$ python -q
>>> import numpy as np
>>> np.set_printoptions(suppress=True, linewidth=140)
>>> r0 = np.array([0, -8, 7])
>>> rng = np.random.default_rng(545)
>>> M = np.outer(rng.normal(size=12), r0) + 0.02 * rng.normal(size=(12, 3))
>>> M.round(2) + 0
array([[ -0.07,  -7.09,   6.16],
       [  0.03,   9.43,  -8.26],
       [ -0.02,  -3.52,   3.07],
       [  0.02,  -5.54,   4.83],
       [  0.01,   6.87,  -5.94],
       [  0.  ,   5.62,  -4.88],
       [  0.01,  -2.38,   2.08],
       [  0.  ,  -5.05,   4.45],
       [  0.  , -13.15,  11.52],
       [ -0.03,  -1.76,   1.54],
       [  0.03,  14.61, -12.75],
       [  0.02,  -2.68,   2.31]])
>>> D = np.linalg.norm(M[:, None] - M[None], axis=-1)
>>> np.flatnonzero(D[4] < D.mean() / 2)
array([1, 4, 5])
>>> np.unravel_index(D.round(6).argmax(), D.shape)
(np.int64(8), np.int64(10))
>>> D[4].round(6).argsort(kind="stable")[:4]
array([ 4,  5,  1, 10])
>>> D.mean(axis=1).argmax()
np.int64(10)
>>> print(D[:5, :5].round(2))
[[ 0.   21.93  4.73  2.05 18.48]
 [21.93  0.   17.2  19.88  3.46]
 [ 4.73 17.2   0.    2.68 13.75]
 [ 2.05 19.88  2.68  0.   16.43]
 [18.48  3.46 13.75 16.43  0.  ]]
>>> C = M[[10, 2]].astype(float)
>>> for _ in range(7):
...     idx = np.linalg.norm(M[:, None] - C, axis=-1).argmin(axis=1)
...     C = np.array([M[idx == j].mean(axis=0) for j in range(2)])
... 
>>> idx
array([1, 0, 1, 1, 0, 0, 1, 1, 1, 1, 0, 1])
>>> np.round(C[1] - C[0], 2)
array([ -0.03, -14.28,  12.46])
>>> print(C.round(2))
[[ 0.02  9.13 -7.96]
 [-0.01 -5.14  4.5 ]]
>>> round(np.linalg.norm(M, 2) / np.linalg.norm(M), 2)
np.float64(1.0)
>>> np.linalg.cond(M) > 100
np.True_
>>> np.round(np.abs(np.linalg.svd(M)[2][-1]), 2)
array([0.39, 0.61, 0.69])
>>> np.linalg.matrix_rank(M, rtol=0.1)
np.int64(1)
>>> Xs = M - M.mean(axis=0)
>>> left, sv, VT = np.linalg.svd(Xs, full_matrices=False)
>>> print(np.searchsorted(np.cumsum(sv ** 2) / (sv ** 2).sum(), 0.9) + 1)
1
>>> np.round(VT[0] * np.sign(VT[0, np.abs(VT[0]).argmax()]), 2) + 0
array([ 0.  ,  0.75, -0.66])
>>> print(np.round(Xs.mean(axis=0), 2) + 0)
[0. 0. 0.]
>>> np.round(np.abs(VT[-1]), 2)
array([0.34, 0.62, 0.71])
>>> feats = np.array([[0, 0, 1], [0, 1, 0], [1, 0, 0]])
>>> feats.T @ feats
array([[1, 0, 0],
       [0, 1, 0],
       [0, 0, 1]])
>>> print(feats @ feats.T)
[[1 0 0]
 [0 1 0]
 [0 0 1]]
>>> print(np.linalg.matrix_power(feats, 4))
[[1 0 0]
 [0 1 0]
 [0 0 1]]
>>> np.round(np.linalg.det(feats), 2)
np.float64(-1.0)
>>> print(feats @ feats)
[[1 0 0]
 [0 1 0]
 [0 0 1]]
>>> np.allclose(feats @ feats.T, feats.T @ feats)
True
>>> np.trace(feats)
np.int64(1)
>>> round(float(np.linalg.eigvalsh(feats).min()), 2)
-1.0
>>> np.all(np.linalg.eigvalsh(feats) > 0)
np.False_
>>> [round(float(np.linalg.det(feats[:i, :i])), 2) + 0 for i in range(1, 4)]
[0.0, 0.0, -1.0]
>>> M2 = np.array([[0, 0, 1], [0, 0, 1], [0, 1, 2]])
>>> feats @ M2
array([[0, 1, 2],
       [0, 0, 1],
       [0, 0, 1]])
>>> M2 = np.array([[3, 1], [2, -3]])
>>> C = np.array([[-3]])
>>> W0 = np.block([[M2, np.zeros((2, 1))], [np.zeros((1, 2)), C]])
>>> W0
array([[ 3.,  1.,  0.],
       [ 2., -3.,  0.],
       [ 0.,  0., -3.]])
>>> M2 = np.linalg.inv(W0)
>>> np.round(np.linalg.cond(W0), 2)
np.float64(1.35)
>>> np.allclose(M2, W0.T)
False
>>> np.round(np.linalg.det(W0) * M2, 2)
array([[  9.,   3.,   0.],
       [  6.,  -9.,  -0.],
       [ -0.,  -0., -11.]])
>>> print(np.round(np.linalg.inv(M2), 2))
[[ 3.  1.  0.]
 [ 2. -3. -0.]
 [-0. -0. -3.]]
>>> X = np.loadtxt("w.csv", delimiter=",")
>>> X.round(2)
array([[ 0.5 ,  0.87],
       [-0.87,  0.5 ]])
>>> x0 = np.array([0, 1])
>>> print(np.round(np.linalg.inv(X), 2))
[[ 0.5  -0.87]
 [ 0.87  0.5 ]]
>>> np.round(X.T @ (X @ x0), 2) + 0
array([0., 1.])
>>> round(float(np.linalg.det(X)), 2)
1.0
>>> 2 - np.linalg.matrix_rank(X - np.eye(2), tol=1e-8)
np.int64(0)
>>> idx = rng.permutation(2)
>>> M2 = X[:, idx] * rng.choice([-1, 1], 2)
>>> M2.round(2)
array([[ 0.87,  0.5 ],
       [ 0.5 , -0.87]])
>>> left, _, VT = np.linalg.svd(X.T @ M2)
>>> idx
array([1, 0])
>>> arr = np.loadtxt("dump.csv", delimiter=",")
>>> print(arr)
[[81. 17. 24.]
 [17. 75. 14.]
 [24. 14. 84.]]
>>> w, vecs = np.linalg.eigh(feats)
>>> x0 = np.array([-1, 1, -1])
>>> np.round(vecs * np.abs(w) @ vecs.T, 2) + 0
array([[1., 0., 0.],
       [0., 1., 0.],
       [0., 0., 1.]])
>>> print(np.abs(feats).sum(axis=1).max(), np.abs(w).max())
1 1.0
>>> np.round(np.linalg.eigvalsh(feats[1:, 1:]), 2)
array([0., 1.])
>>> arr.sum(axis=1)
array([122., 106., 122.])
>>> np.round(np.linalg.svd(arr, compute_uv=False), 2)
array([117.74,  64.81,  57.45])
>>> round(np.linalg.norm(arr), 2)
np.float64(146.16)
>>> np.round(arr.mean(axis=0), 2)
array([40.67, 35.33, 40.67])
>>> arr.shape
(3, 3)
>>> np.diff(arr, axis=0)
array([[-64.,  58., -10.],
       [  7., -61.,  70.]])
>>> arr - arr[0]
array([[  0.,   0.,   0.],
       [-64.,  58., -10.],
       [-57.,  -3.,  60.]])
>>> print(arr.sum(axis=0))
[122. 106. 122.]
>>> low = np.linalg.cholesky(arr)
>>> low.round(2)
array([[9.  , 0.  , 0.  ],
       [1.89, 8.45, 0.  ],
       [2.67, 1.06, 8.7 ]])
>>> np.round(np.diag(low) ** 2, 2)
array([81.  , 71.43, 75.76])
>>> np.round(arr / np.sqrt(np.outer(np.diag(arr), np.diag(arr))), 2)
array([[1.  , 0.22, 0.29],
       [0.22, 1.  , 0.18],
       [0.29, 0.18, 1.  ]])
>>> O, vecs = np.linalg.qr(arr[:, :2])[0], np.linalg.qr(arr[:, 2:])[0]
>>> sv = np.linalg.svd(O.T @ vecs, compute_uv=False)
>>> (sv > 0.9).sum()
np.int64(0)
>>> round(np.linalg.norm(O @ O.T - vecs @ vecs.T, 2), 2)
np.float64(1.0)
>>> np.round(np.degrees(np.arccos(sv.clip(0, 1))), 2)
array([55.16])
>>> J = np.load("layer16.npy")
>>> J
array([[ 2,  2,  0],
       [ 2,  3,  1],
       [ 2,  4,  1],
       [ 4,  5,  2],
       [ 4,  6,  2],
       [ 5,  7,  3],
       [ 5,  7,  5],
       [ 5,  9,  7],
       [ 7, 10,  8],
       [ 7, 12, 10],
       [ 8, 12, 10],
       [ 9, 14, 10],
       [ 9, 14, 10],
       [ 9, 14, 10]])
>>> hat = J @ np.linalg.solve(J.T @ J, J.T)
>>> np.round(np.trace(hat), 2)
np.float64(3.0)
>>> np.round(np.diag(hat), 2)
array([0.18, 0.06, 0.38, 0.22, 0.26, 0.22, 0.11, 0.26, 0.25, 0.31, 0.26, 0.16, 0.16, 0.16])
>>> idx = J[:, 2] > np.median(J[:, 2])
>>> r0 = J[idx].mean(axis=0) - J[~idx].mean(axis=0)
>>> r0.round(2)
array([4.29, 7.29, 7.29])
>>> ((J - J.mean(axis=0)) @ r0 > 0).astype(int)
array([0, 0, 0, 0, 0, 0, 0, 1, 1, 1, 1, 1, 1, 1])
>>> idx.astype(int)
array([0, 0, 0, 0, 0, 0, 0, 1, 1, 1, 1, 1, 1, 1])
>>> K = np.load("sample4.npy")
>>> K
array([[3, 0, 1],
       [3, 3, 2],
       [1, 0, 0]])
>>> C2 = K.T @ K
>>> print(np.allclose(C2, C2.T))
True
>>> np.diag(C2)
array([19,  9,  5])
>>> (K @ K.T).shape
(3, 3)
>>> np.trace(C2), (K ** 2).sum()
(np.int64(33), np.int64(33))
>>> r0, v = K[2], K[0]
>>> r0 @ r0
np.int64(1)
>>> r0 @ v
np.int64(3)
>>> pr = (r0 @ v) / (r0 @ r0) * r0
>>> np.linalg.matrix_rank(np.outer(r0, v))
np.int64(1)
>>> np.outer(r0, v)
array([[3, 0, 1],
       [0, 0, 0],
       [0, 0, 0]])
>>> pr
array([3., 0., 0.])
>>> (v - pr) @ r0
np.float64(0.0)
>>> print(round(float(np.linalg.norm(r0 + v) ** 2 + np.linalg.norm(r0 - v) ** 2), 2))
22.0
>>> print(K @ K)
[[10  0  3]
 [20  9  9]
 [ 3  0  1]]
>>> r0 = np.array([-2, -1, -1])
>>> np.correlate(K[2], K[1], "full")
array([2, 3, 3, 0, 0])
>>> np.convolve(K[2], r0)
array([-2, -1, -1,  0,  0])
>>> np.cross(K[2, :3], K[1, :3])
array([ 0, -2,  3])
>>> mat = np.array([[-0.7, 0.5, -0.3],
...     [-0.9, -1.0, 1.6],
...     [0.5, 0.0, -0.4],
...     [0.0, 2.0, -2.0],
...     [-0.6, 0.7, 0.1],
...     [0.2, 0.7, 0.1],
...     [0.0, -1.2, -0.1],
...     [-1.7, -0.9, -0.4],
...     [-0.1, 0.8, -0.2],
...     [0.8, 0.8, -1.8],
...     [-1.4, 1.0, -1.3],
...     [0.0, 0.0, -2.5],
...     [0.9, -0.7, 0.3],
...     [-1.2, -0.4, -0.3],
...     [-0.5, 0.4, -0.3],
...     [-0.8, 1.0, -1.5],
...     [-0.4, 0.0, 0.9],
...     [0.0, -0.2, 0.4],
...     [1.1, -0.6, -1.5],
...     [-1.6, 2.1, -0.1]])
>>> mat[17] *= 3
>>> mat.round(2)
array([[-0.7,  0.5, -0.3],
       [-0.9, -1. ,  1.6],
       [ 0.5,  0. , -0.4],
       [ 0. ,  2. , -2. ],
       [-0.6,  0.7,  0.1],
       [ 0.2,  0.7,  0.1],
       [ 0. , -1.2, -0.1],
       [-1.7, -0.9, -0.4],
       [-0.1,  0.8, -0.2],
       [ 0.8,  0.8, -1.8],
       [-1.4,  1. , -1.3],
       [ 0. ,  0. , -2.5],
       [ 0.9, -0.7,  0.3],
       [-1.2, -0.4, -0.3],
       [-0.5,  0.4, -0.3],
       [-0.8,  1. , -1.5],
       [-0.4,  0. ,  0.9],
       [ 0. , -0.6,  1.2],
       [ 1.1, -0.6, -1.5],
       [-1.6,  2.1, -0.1]])
>>> O, vecs = np.linalg.qr(X[:, :1])[0], np.linalg.qr(X[:, 1:])[0]
>>> sv = np.linalg.svd(O.T @ vecs, compute_uv=False)
>>> np.degrees(np.arccos(sv.clip(0, 1)))
array([90.])
>>> np.round(np.linalg.norm(O @ O.T - vecs @ vecs.T, 2), 2)
np.float64(1.0)
